% python3 -q
>>> import numpy as np
>>> import numpy.linalg as la
>>> np.set_printoptions(suppress=True, linewidth=100)
>>> mat = np.load("w.npy")
>>> mat.round(1) + 0
array([[  1.9,   5.1,  -1.2,  13. ,  10.6,  -0.1,  -6.8,   5.1,  -3.8],
       [  4.7,   6. ,  -2.2,  12.2,  11.3,   1.4,  -6.1,   4.2,   2.2],
       [ -8.5,  -4.3,   3.2,  -2.3,  -5.9,  -4.3,   0.5,   0.7, -15.5],
       [ -6.6,  -0.9,   2.2,   5.8,   1. ,  -4. ,  -3.7,   3.8, -16.5],
       [  0.5,   4.4,  -0.7,  12.9,   9.7,  -0.9,  -6.8,   5.4,  -6.6],
       [  5.4,   6.1,  -2.4,  11.6,  11.2,   1.8,  -5.7,   3.8,   4. ],
       [ -1.4,   3.4,   0.1,  12.1,   8.2,  -1.8,  -6.6,   5.4,  -9.8],
       [  3. ,   5.5,  -1.6,  12.9,  11. ,   0.4,  -6.7,   4.9,  -1.7],
       [ -7.7,  -5.9,   3.1,  -8. ,  -9.7,  -3.3,   3.6,  -1.9, -10.5],
       [ -7.1,  -1.5,   2.4,   4.7,  -0.1,  -4.2,  -3.1,   3.4, -16.8],
       [  2.7,   5.4,  -1.5,  13. ,  10.9,   0.3,  -6.7,   5. ,  -2.3],
       [  6.8,   6.1,  -2.9,   9.9,  10.7,   2.7,  -4.7,   2.9,   7.7],
       [  7.1,   1.5,  -2.5,  -4.5,   0.2,   4.2,   3. ,  -3.3,  16.8],
       [  5.2,   6.1,  -2.4,  11.8,  11.3,   1.7,  -5.9,   4. ,   3.4],
       [ -8.5,  -4.9,   3.3,  -3.9,  -7.1,  -4.1,   1.4,   0. , -14.5],
       [  7.7,   2.3,  -2.7,  -2.9,   1.7,   4.3,   2.2,  -2.7,  16.9],
       [  7.7,   5.8,  -3.2,   7.9,   9.6,   3.4,  -3.6,   1.8,  10.7]])
>>> # null space of dimension 7
>>> U, sv, Vt = la.svd(mat)
>>> np.argmax(sv[:-1] / (sv[1:] + 1e-6)) + 1
np.int64(2)
>>> sv.round(1) + 0
array([63.8, 52.2,  0. ,  0. ,  0. ,  0. ,  0. ,  0. ,  0. ])
>>> other = U[:, :2] @ np.diag(sv[:2]) @ Vt[:2]
>>> la.matrix_rank(other)
np.int64(2)
>>> np.round(la.norm(mat - other) / la.norm(mat), 1)
np.float64(0.0)
>>> round(float(np.abs(mat - other).max()), 1)
0.0
>>> rng = np.random.default_rng(9833)
>>> ang = np.sort(rng.uniform(-2, 2, 42))
>>> m1 = np.c_[ang, ang ** 2, ang ** 3] @ np.array([[-1, -1, 2, -1, 2, 1, -2, 2, 2],
...     [-2, 0, 1, 0, 2, 0, -2, 0, -1],
...     [-2, 0, -1, 1, 2, -1, 1, 0, -1]])
>>> m1.round(1) + 0
array([[  9.7,   2. ,   7.8,  -5.8, -11.7,   5.8, -11.7,  -4. ,  -0.1],
       [  8.5,   1.9,   6.8,  -5.1, -10.5,   5.1, -10.4,  -3.8,  -0.5],
       [  8.1,   1.9,   6.4,  -4.8, -10. ,   4.8,  -9.9,  -3.8,  -0.7],
       [  7. ,   1.8,   5.5,  -4.1,  -8.9,   4.1,  -8.8,  -3.6,  -1. ],
       [  6. ,   1.7,   4.6,  -3.4,  -7.7,   3.4,  -7.6,  -3.4,  -1.3],
       [  5.2,   1.7,   3.9,  -2.9,  -6.9,   2.9,  -6.7,  -3.3,  -1.5],
       [  1.4,   1.1,   0.4,  -0.3,  -2.6,   0.3,  -1.7,  -2.3,  -2.1],
       [  1. ,   1. ,   0. ,   0. ,  -2. ,   0. ,  -0.9,  -2. ,  -2. ],
       [  0.7,   0.9,  -0.2,   0.2,  -1.7,  -0.2,  -0.6,  -1.8,  -1.9],
       [  0.7,   0.9,  -0.3,   0.2,  -1.6,  -0.2,  -0.5,  -1.8,  -1.9],
       [  0.5,   0.8,  -0.5,   0.3,  -1.3,  -0.3,  -0.1,  -1.6,  -1.7],
       [  0. ,   0. ,   0. ,   0. ,   0. ,   0. ,   0. ,   0. ,   0. ],
       [  0. ,   0. ,   0.1,   0. ,   0.1,   0. ,  -0.1,   0.1,   0.1],
       [ -0.2,  -0.2,   0.4,  -0.2,   0.4,   0.2,  -0.4,   0.3,   0.3],
       [ -0.4,  -0.2,   0.5,  -0.2,   0.6,   0.2,  -0.6,   0.5,   0.4],
       [ -0.6,  -0.3,   0.7,  -0.3,   0.9,   0.3,  -0.8,   0.6,   0.5],
       [ -0.9,  -0.4,   0.9,  -0.3,   1.3,   0.3,  -1.1,   0.8,   0.6],
       [ -1.2,  -0.5,   1.1,  -0.4,   1.7,   0.4,  -1.3,   1. ,   0.6],
       [ -1.4,  -0.5,   1.2,  -0.4,   2. ,   0.4,  -1.5,   1.1,   0.6],
       [ -1.6,  -0.6,   1.3,  -0.4,   2.1,   0.4,  -1.6,   1.1,   0.6],
       [ -1.9,  -0.6,   1.4,  -0.4,   2.5,   0.4,  -1.8,   1.3,   0.6],
       [ -2.3,  -0.7,   1.5,  -0.4,   3. ,   0.4,  -2. ,   1.4,   0.6],
       [ -2.3,  -0.7,   1.5,  -0.4,   3. ,   0.4,  -2. ,   1.4,   0.6],
       [ -2.6,  -0.7,   1.6,  -0.3,   3.4,   0.3,  -2.2,   1.5,   0.5],
       [ -3.3,  -0.8,   1.8,  -0.3,   4.1,   0.3,  -2.4,   1.6,   0.4],
       [ -3.4,  -0.8,   1.8,  -0.2,   4.3,   0.2,  -2.5,   1.7,   0.4],
       [ -3.6,  -0.9,   1.8,  -0.2,   4.4,   0.2,  -2.6,   1.7,   0.4],
       [ -4.6,  -1. ,   2. ,  -0.1,   5.6,   0.1,  -2.9,   1.9,   0.1],
       [ -5. ,  -1. ,   2. ,   0. ,   6. ,   0. ,  -3. ,   2. ,   0. ],
       [ -6.6,  -1.1,   2.1,   0.3,   7.7,  -0.3,  -3.4,   2.3,  -0.5],
       [ -7.3,  -1.2,   2.1,   0.5,   8.5,  -0.5,  -3.5,   2.4,  -0.7],
       [ -8.3,  -1.2,   2.1,   0.7,   9.5,  -0.7,  -3.7,   2.5,  -1. ],
       [ -8.6,  -1.3,   2.1,   0.8,   9.9,  -0.8,  -3.7,   2.5,  -1.1],
       [ -9.4,  -1.3,   2.1,   1. ,  10.7,  -1. ,  -3.8,   2.6,  -1.4],
       [-13.6,  -1.5,   1.8,   2.1,  15.1,  -2.1,  -4.2,   3.1,  -2.9],
       [-13.7,  -1.5,   1.8,   2.1,  15.2,  -2.1,  -4.2,   3.1,  -3. ],
       [-14.3,  -1.6,   1.7,   2.3,  15.9,  -2.3,  -4.2,   3.1,  -3.2],
       [-16. ,  -1.6,   1.5,   2.8,  17.7,  -2.8,  -4.3,   3.3,  -3.9],
       [-16.9,  -1.7,   1.4,   3.1,  18.6,  -3.1,  -4.3,   3.4,  -4.3],
       [-20. ,  -1.8,   1. ,   4. ,  21.8,  -4. ,  -4.2,   3.6,  -5.5],
       [-24. ,  -1.9,   0.4,   5.3,  25.9,  -5.3,  -4.1,   3.9,  -7.2],
       [-25. ,  -2. ,   0.2,   5.7,  27. ,  -5.7,  -4.1,   3.9,  -7.6]])
>>> D = la.norm(m1[:, None] - m1[None], axis=-1)
>>> np.flatnonzero(D[19] < D.mean() / 2)
array([ 6,  7,  8,  9, 10, 11, 12, 13, 14, 15, 16, 17, 18, 19, 20, 21, 22, 23, 24, 25, 26, 27, 28])
>>> (D + 1e9 * np.eye(42)).round(6).argmin(axis=1)
array([ 1,  2,  1,  2,  5,  4,  7,  8,  9,  8,  9, 12, 11, 14, 13, 14, 17, 18, 19, 18, 19, 22, 21,
       22, 25, 26, 25, 28, 27, 30, 29, 32, 31, 32, 35, 34, 35, 38, 37, 38, 41, 40])
>>> D.shape
(42, 42)
>>> D[19].round(6).argsort(kind="stable")[:4]
array([19, 18, 20, 17])
>>> D.mean(axis=1).argmax()
np.int64(41)
